In [1]: import numpy as np

In [2]: from numpy import linalg as LA

In [3]: np.set_printoptions(precision=1, suppress=True, linewidth=100)

In [4]: tidy = lambda a: np.round(a, 1) + 0

In [5]: data = np.array([[1.0, 0.8, 1.0, 0.7],
   ...:     [-0.5, 0.6, 0.1, 0.3],
   ...:     [-0.5, -1.0, -1.0, -0.8],
   ...:     [-1.0, 0.7, -0.8, 0.2],
   ...:     [0.3, -0.6, -0.4, -0.3],
   ...:     [1.0, -1.0, -0.1, -0.7],
   ...:     [1.0, -1.0, -0.1, -0.8],
   ...:     [-1.0, 1.0, -0.6, 0.8],
   ...:     [0.0, 0.9, 0.9, 0.6],
   ...:     [-0.4, 0.4, 0.0, 0.1],
   ...:     [-1.0, 0.9, -1.0, 0.3],
   ...:     [1.0, -1.0, -0.8, -0.9],
   ...:     [-0.9, 1.0, 0.5, 0.8]])

In [6]: W2 = data[[3, 5]].astype(float)

In [7]: for _ in range(5):
   ...:     labels = LA.norm(data[:, None] - W2, axis=-1).argmin(axis=1)
   ...:     W2 = np.array([data[labels == j].mean(axis=0) for j in range(2)])
   ...: 

In [8]: labels
Out[8]: array([0, 0, 1, 0, 1, 1, 1, 0, 0, 0, 0, 1, 0])

In [9]: print(tidy(W2))
[[-0.5  0.8  0.   0.5]
 [ 0.6 -0.9 -0.5 -0.7]]

In [10]: tidy(data.sum(axis=1))
Out[10]: array([ 3.5,  0.5, -3.3, -0.9, -1. , -0.8, -0.9,  0.2,  2.4,  0.1, -0.8, -1.7,  1.4])

In [11]: np.count_nonzero(data)
Out[11]: np.int64(50)

In [12]: tidy(data - data[0])
Out[12]: 
array([[ 0. ,  0. ,  0. ,  0. ],
       [-1.5, -0.2, -0.9, -0.4],
       [-1.5, -1.8, -2. , -1.5],
       [-2. , -0.1, -1.8, -0.5],
       [-0.7, -1.4, -1.4, -1. ],
       [ 0. , -1.8, -1.1, -1.4],
       [ 0. , -1.8, -1.1, -1.5],
       [-2. ,  0.2, -1.6,  0.1],
       [-1. ,  0.1, -0.1, -0.1],
       [-1.4, -0.4, -1. , -0.6],
       [-2. ,  0.1, -2. , -0.4],
       [ 0. , -1.8, -1.8, -1.6],
       [-1.9,  0.2, -0.5,  0.1]])

In [13]: tidy(np.diff(data, axis=0))
Out[13]: 
array([[-1.5, -0.2, -0.9, -0.4],
       [ 0. , -1.6, -1.1, -1.1],
       [-0.5,  1.7,  0.2,  1. ],
       [ 1.3, -1.3,  0.4, -0.5],
       [ 0.7, -0.4,  0.3, -0.4],
       [ 0. ,  0. ,  0. , -0.1],
       [-2. ,  2. , -0.5,  1.6],
       [ 1. , -0.1,  1.5, -0.2],
       [-0.4, -0.5, -0.9, -0.5],
       [-0.6,  0.5, -1. ,  0.2],
       [ 2. , -1.9,  0.2, -1.2],
       [-1.9,  2. ,  1.3,  1.7]])

In [14]: tidy(LA.norm(data))
Out[14]: np.float64(5.4)

In [15]: x = np.array([4, 5, 1, 2])

In [16]: target = data @ x

In [17]: tidy(LA.lstsq(data, target)[0])
Out[17]: array([4., 5., 1., 2.])

In [18]: tidy(LA.pinv(data) @ data)
Out[18]: 
array([[1., 0., 0., 0.],
       [0., 1., 0., 0.],
       [0., 0., 1., 0.],
       [0., 0., 0., 1.]])

In [19]: LA.solve(data, target)
LinAlgError: Last 2 dimensions of the array must be square


In [20]: tidy(LA.solve(data.T @ data, data.T @ target))
Out[20]: array([4., 5., 1., 2.])

In [21]: rng = np.random.default_rng(19)

In [22]: target = target + 0.3 * rng.normal(size=13)

In [23]: print(tidy(target))
[10.3  2.  -9.5 -1.1 -2.6 -2.9 -2.5  1.8  6.8  0.7 -0.1 -3.4  3.6]

In [24]: coef, *_ = LA.lstsq(data, target)

In [25]: tidy(data.T @ (target - data @ coef))
Out[25]: array([0., 0., 0., 0.])

In [26]: tidy(LA.norm(target - data @ coef))
Out[26]: np.float64(0.7)

In [27]: tidy(coef)
Out[27]: array([3.8, 5.1, 1.2, 1.6])

In [28]: f = np.array([-1, -2])

In [29]: np.convolve(data[9], f)
Out[29]: array([ 0.4,  0.4, -0.8, -0.1, -0.2])

In [30]: np.polyval(f, data[9])
Out[30]: array([-1.6, -2.4, -2. , -2.1])

In [31]: D = LA.norm(data[:, None] - data[None], axis=-1)

In [32]: tidy(D[:5, :5])
Out[32]: 
array([[0. , 1.8, 3.4, 2.7, 2.3],
       [1.8, 0. , 2.2, 1. , 1.6],
       [3.4, 2.2, 0. , 2. , 1.2],
       [2.7, 1. , 2. , 0. , 1.9],
       [2.3, 1.6, 1.2, 1.9, 0. ]])

In [33]: tidy(D[3])
Out[33]: array([2.7, 1. , 2. , 0. , 1.9, 2.9, 2.9, 0.7, 2. , 1. , 0.3, 2.8, 1.5])

In [34]: print(np.flatnonzero(D[3] < D.mean() / 2))
[ 3  7 10]

In [35]: print(D.shape)
(13, 13)

In [36]: D[3].round(6).argsort(kind="stable")[:4]
Out[36]: array([ 3, 10,  7,  1])

In [37]: other = np.array([[7, 5], [5, 7], [0, 7]])

In [38]: K = np.tile(other, (2, 3))

In [39]: print(K)
[[7 5 7 5 7 5]
 [5 7 5 7 5 7]
 [0 7 0 7 0 7]
 [7 5 7 5 7 5]
 [5 7 5 7 5 7]
 [0 7 0 7 0 7]]

In [40]: # looks like rank 2

In [41]: U, sv, Vh = LA.svd(K)

In [42]: np.argmax(sv[:-1] / (sv[1:] + 1e-6)) + 1
Out[42]: np.int64(2)

In [43]: tidy(sv)
Out[43]: array([32.2, 12.1,  0. ,  0. ,  0. ,  0. ])

In [44]: other = U[:, :2] @ np.diag(sv[:2]) @ Vh[:2]

In [45]: tidy(np.abs(K - other).max())
Out[45]: np.float64(0.0)

In [46]: print(tidy(LA.norm(K - other) / LA.norm(K)))
0.0

In [47]: x = np.array([3, 4, 3, -3, -2, 4])

In [48]: a = np.maximum(K @ x, 0)

In [49]: np.flatnonzero(a > 1e-9)
Out[49]: array([0, 1, 2, 3, 4, 5])

In [50]: K * (a > 1e-9)[:, None]
Out[50]: 
array([[7, 5, 7, 5, 7, 5],
       [5, 7, 5, 7, 5, 7],
       [0, 7, 0, 7, 0, 7],
       [7, 5, 7, 5, 7, 5],
       [5, 7, 5, 7, 5, 7],
       [0, 7, 0, 7, 0, 7]])

In [51]: np.maximum(K @ x, 0) - np.maximum(-K @ x, 0)
Out[51]: array([53, 55, 35, 53, 55, 35])

In [52]: T = np.stack([K, -3 * K, K[::-1]])

In [53]: LA.matrix_rank(T)
Out[53]: array([2, 2, 2])

In [54]: tidy(LA.norm(T, axis=(1, 2)))
Out[54]: array([ 34.4, 103.1,  34.4])

In [55]: T.sum(axis=0)
Out[55]: 
array([[-14,  -3, -14,  -3, -14,  -3],
       [ -5,  -7,  -5,  -7,  -5,  -7],
       [  7,  -9,   7,  -9,   7,  -9],
       [-14,  -3, -14,  -3, -14,  -3],
       [ -5,  -7,  -5,  -7,  -5,  -7],
       [  7,  -9,   7,  -9,   7,  -9]])
